$ python3 -q
>>> import numpy as np
>>> import numpy.linalg as la
>>> np.set_printoptions(suppress=True, linewidth=100)
>>> arr = np.load("w.npy")
>>> arr
array([[ 3,  3,  3,  3,  3,  3],
       [ 3,  6,  6,  6,  6,  6],
       [ 3,  6,  9,  9,  9,  9],
       [ 3,  6,  9, 12, 12, 12],
       [ 3,  6,  9, 12, 15, 15],
       [ 3,  6,  9, 12, 15, 18]])
>>> ev, V = la.eigh(arr)
>>> np.round(la.eigvalsh(arr + 2 * np.eye(6)), 1)
array([ 2.8,  3. ,  3.3,  4.3,  8. , 53.6])
>>> np.abs(V[:, -1]).round(6).argmax()
np.int64(5)
>>> np.round(la.svd(arr, compute_uv=False), 1)
array([51.6,  6. ,  2.3,  1.3,  1. ,  0.8])
>>> np.round(la.eigvalsh(arr @ arr), 1)
array([   0.6,    0.9,    1.8,    5.4,   35.6, 2664.7])
>>> (ev > 1e-8).sum(), (ev < -1e-8).sum()
(np.int64(6), np.int64(0))
>>> W0 = np.array([[0.3, 0.8, -0.4, -0.5, -0.8, -0.7],
...     [0.0, 2.3, -1.2, 0.8, 0.2, -0.7],
...     [-0.5, 0.5, -0.5, -1.4, -1.0, 1.1],
...     [1.0, 0.1, -0.6, 1.6, 0.0, 1.6],
...     [-0.7, 0.2, -1.8, 0.2, -0.2, -2.3],
...     [0.4, -0.7, 0.1, -0.8, 0.6, -1.8],
...     [1.1, -1.4, 0.4, 1.0, -1.6, -1.1],
...     [1.7, 0.2, 1.0, -2.0, 0.3, -0.9],
...     [1.0, -0.4, 0.6, 0.0, 0.4, -0.4],
...     [-1.5, -0.5, 0.0, -0.3, -1.3, -0.3],
...     [-1.3, 0.8, 0.0, -0.4, -0.5, 1.6],
...     [-0.3, 1.1, 0.8, -1.2, -2.5, 0.3],
...     [1.1, 0.6, -1.8, 1.1, -2.4, 0.2],
...     [-1.0, -0.7, -0.1, 0.2, -0.1, -1.8],
...     [1.2, -0.4, -1.4, -1.3, -1.7, 0.5]])
>>> W0[8] *= 5
>>> W0
array([[ 0.3,  0.8, -0.4, -0.5, -0.8, -0.7],
       [ 0. ,  2.3, -1.2,  0.8,  0.2, -0.7],
       [-0.5,  0.5, -0.5, -1.4, -1. ,  1.1],
       [ 1. ,  0.1, -0.6,  1.6,  0. ,  1.6],
       [-0.7,  0.2, -1.8,  0.2, -0.2, -2.3],
       [ 0.4, -0.7,  0.1, -0.8,  0.6, -1.8],
       [ 1.1, -1.4,  0.4,  1. , -1.6, -1.1],
       [ 1.7,  0.2,  1. , -2. ,  0.3, -0.9],
       [ 5. , -2. ,  3. ,  0. ,  2. , -2. ],
       [-1.5, -0.5,  0. , -0.3, -1.3, -0.3],
       [-1.3,  0.8,  0. , -0.4, -0.5,  1.6],
       [-0.3,  1.1,  0.8, -1.2, -2.5,  0.3],
       [ 1.1,  0.6, -1.8,  1.1, -2.4,  0.2],
       [-1. , -0.7, -0.1,  0.2, -0.1, -1.8],
       [ 1.2, -0.4, -1.4, -1.3, -1.7,  0.5]])
>>> cen = (W0 - W0.mean(axis=0)) / W0.std(axis=0)
>>> np.round(cen.std(axis=0), 1)
array([1., 1., 1., 1., 1., 1.])
>>> coef = la.lstsq(np.delete(cen, 5, axis=1), cen[:, 5])[0]
>>> np.abs(coef).argmax()
np.int64(4)
>>> round(float(1 - np.var(cen[:, 5] - np.delete(cen, 5, axis=1) @ coef)), 1)
0.3
>>> cen = W0 - W0.mean(axis=0)
>>> V = la.svd(cen)[2][:1]
>>> M2 = cen - cen @ V.T @ V
>>> np.round(np.diag(V.T @ V), 1) + 0
array([0.4, 0.1, 0.2, 0. , 0.2, 0.1])
>>> print(np.round(M2.std(axis=0), 1))
[0.8 0.7 0.8 1.  0.8 1. ]
>>> labels = W0[:, 3] > np.median(W0[:, 3])
>>> u = W0[labels].mean(axis=0) - W0[~labels].mean(axis=0)
>>> ((W0 - W0.mean(axis=0)) @ u > 0).astype(int)
array([0, 1, 0, 1, 1, 1, 1, 0, 1, 0, 0, 0, 1, 1, 0])
>>> round((((W0 - W0.mean(axis=0)) @ u > 0) == labels).mean(), 1)
np.float64(0.9)
>>> print(np.argsort(-np.abs(u).round(6), kind="stable"))
[3 0 5 4 1 2]
>>> u.round(1)
array([ 0.9, -0.4, -0.2,  1.7,  0.6, -0.8])
>>> M = np.loadtxt("out12.csv", delimiter=",")
>>> M
array([[0., 0., 0., 0., 0.],
       [0., 0., 1., 1., 0.],
       [0., 1., 0., 1., 0.],
       [0., 1., 1., 0., 0.],
       [0., 0., 0., 0., 0.]])
>>> M.mean(axis=0)
array([0. , 0.4, 0.4, 0.4, 0. ])
>>> round(float(la.norm(M)), 1)
2.4
>>> np.unravel_index(np.abs(M).argmax(), M.shape)
(np.int64(1), np.int64(2))
>>> np.argsort(-la.norm(M, axis=0).round(6), kind="stable")[:3]
array([1, 2, 3])
>>> rng = np.random.default_rng(367247)
>>> M2 = M + rng.integers(-2, 3, (5, 3)) @ rng.integers(-2, 3, (3, 5))
>>> M2
array([[ 2., -5., -4.,  6., -4.],
       [-5.,  2.,  1.,  3.,  2.],
       [-7., -1., -3., -1., -4.],
       [-2.,  3.,  3., -8.,  0.],
       [-5., -1., -2.,  0., -2.]])
>>> la.matrix_rank(M2 - M, tol=1e-8)
np.int64(3)
>>> np.round(la.svd(M2 - M, compute_uv=False), 1) + 0
array([12.6, 11.2,  6.4,  0. ,  0. ])
>>> ev, V = la.eigh(M)
>>> vec = np.array([0, 0, 2, 0, -2])
>>> print(np.round(V * np.maximum(ev, 0) @ V.T, 1))
[[0.  0.  0.  0.  0. ]
 [0.  0.7 0.7 0.7 0. ]
 [0.  0.7 0.7 0.7 0. ]
 [0.  0.7 0.7 0.7 0. ]
 [0.  0.  0.  0.  0. ]]
>>> np.round(V * np.abs(ev) @ V.T, 1)
array([[0. , 0. , 0. , 0. , 0. ],
       [0. , 1.3, 0.3, 0.3, 0. ],
       [0. , 0.3, 1.3, 0.3, 0. ],
       [0. , 0.3, 0.3, 1.3, 0. ],
       [0. , 0. , 0. , 0. , 0. ]])
>>> J = np.triu(rng.random((3, 3)) < 0.8, 1).astype(int)
>>> J = J + J.T
>>> J
array([[0, 1, 1],
       [1, 0, 1],
       [1, 1, 0]])
>>> # equal to its transpose
>>> O, Rm = la.qr(J)
>>> O.round(1)
array([[ 0. ,  0.8, -0.6],
       [-0.7, -0.4, -0.6],
       [-0.7,  0.4,  0.6]])
>>> O.shape, Rm.shape
((3, 3), (3, 3))
>>> print(round(float(np.trace(O @ O.T)), 1))
3.0
>>> np.allclose(Rm.T @ Rm, J.T @ J)
True
>>> E = np.loadtxt("data.csv", delimiter=",")
>>> E
array([[ 16.3,  -4.2,  22.4],
       [-18.6, -16.1,   8.1],
       [ 12.9,  -8. ,  19.9],
       [-18.3, -16.7,   8.8],
       [-19.1, -16.5,   8.1],
       [ 13.6,  -7.2,  23. ],
       [-17.8, -15.4,   6.5],
       [-17.6, -14.7,   7.8],
       [-17.8, -15.8,   8. ],
       [-17.5, -16.3,   7.4],
       [-17.5, -14.3,   7.4],
       [-18. , -15.2,   7.3],
       [ 14.1,  -7.9,  22.7],
       [ 16.3,  -6.9,  21. ],
       [ 15.6,  -6.5,  20.9],
       [ 15.6,  -6.1,  21.2],
       [-18.7, -16.1,   6.7],
       [-17.8, -15.9,   8.1],
       [-18. , -15.2,   7.9],
       [ 13.9,  -4.6,  22.2],
       [-16.9, -16.8,   8.9],
       [ 15.4,  -5.9,  24.1]])
>>> u, v = E[8], E[9]
>>> print(round(float(u @ v), 1))
628.2
>>> p = (u @ v) / (u @ u) * u
>>> np.round(v - p, 1)
array([ 0.2, -0.6, -0.6])
>>> np.round(np.outer(u, v), 1)
array([[ 311.5,  290.1, -131.7],
       [ 276.5,  257.5, -116.9],
       [-140. , -130.4,   59.2]])
>>> gram = E.T @ E
>>> print(np.round(np.diag(gram), 1))
[6200.4 3618.7 5133.6]
>>> np.round(la.svd(E, compute_uv=False) ** 2, 1)
array([8240.6, 6697.2,   14.9])
>>> print(la.matrix_rank(gram))
3
>>> hat = E @ la.solve(E.T @ E, E.T)
>>> np.round(np.diag(hat), 1)
array([0.2, 0.1, 0.2, 0.1, 0.1, 0.1, 0.1, 0.1, 0.1, 0.1, 0.1, 0.1, 0.1, 0.3, 0.2, 0.1, 0.1, 0.1,
       0.1, 0.3, 0.1, 0.2])
>>> K = np.loadtxt("sample3.csv", delimiter=",")
>>> K
array([[ 3.,  3.,  0.,  0.],
       [-2.,  3.,  0.,  0.],
       [ 0.,  0.,  3.,  3.],
       [ 0.,  0., -2.,  3.]])
>>> vec = np.array([2, 1, 1, 2])
>>> h = np.maximum(K @ vec, 0)
>>> K * (h > 1e-9)[:, None]
array([[ 3.,  3.,  0.,  0.],
       [-0.,  0.,  0.,  0.],
       [ 0.,  0.,  3.,  3.],
       [ 0.,  0., -2.,  3.]])
>>> K.T @ h
array([27., 27., 19., 39.])
>>> np.maximum(K @ vec, 0) - np.maximum(-K @ vec, 0)
array([ 9., -1.,  9.,  4.])
>>> print(np.round(np.tanh(K @ vec), 1))
[ 1.  -0.8  1.   1. ]
>>> gram = K.T @ K
>>> np.round(la.eigvalsh(gram)[::-1], 1)
array([19.4, 19.4, 11.6, 11.6])
>>> np.allclose(gram, gram.T)
True
>>> np.round(la.svd(K, compute_uv=False) ** 2, 1)
array([19.4, 19.4, 11.6, 11.6])
>>> la.matrix_rank(gram)
np.int64(4)
>>> X = np.loadtxt("test10.csv", delimiter=",")
>>> X.round(1) + 0
array([[ 0.6, -0.3, -0.3, -0.2,  0.5, -0.4,  0. ],
       [-0.3,  1.7,  0.1, -0.2, -0.2,  0.1,  0.3],
       [-0.3,  0.1,  1.5,  0. ,  1.3, -1. ,  0.6],
       [-0.2, -0.2,  0. ,  1.4,  0.1,  1.7,  0.2],
       [ 0.5, -0.2,  1.3,  0.1,  1.6,  0.4,  0.1],
       [-0.4,  0.1, -1. ,  1.7,  0.4, -0.1,  1.1],
       [ 0. ,  0.3,  0.6,  0.2,  0.1,  1.1,  1.2]])
>>> # symmetric, so the eigenvalues are real
>>> (M != 0).astype(int)
array([[0, 0, 0, 0, 0],
       [0, 0, 1, 1, 0],
       [0, 1, 0, 1, 0],
       [0, 1, 1, 0, 0],
       [0, 0, 0, 0, 0]])
>>> np.flatnonzero(la.matrix_power((M != 0) + (M.T != 0) + np.eye(5), 5)[2])
array([1, 2, 3])
>>> np.round(np.sort(la.eigvals(M).real), 1)
array([-1., -1.,  0.,  0.,  2.])
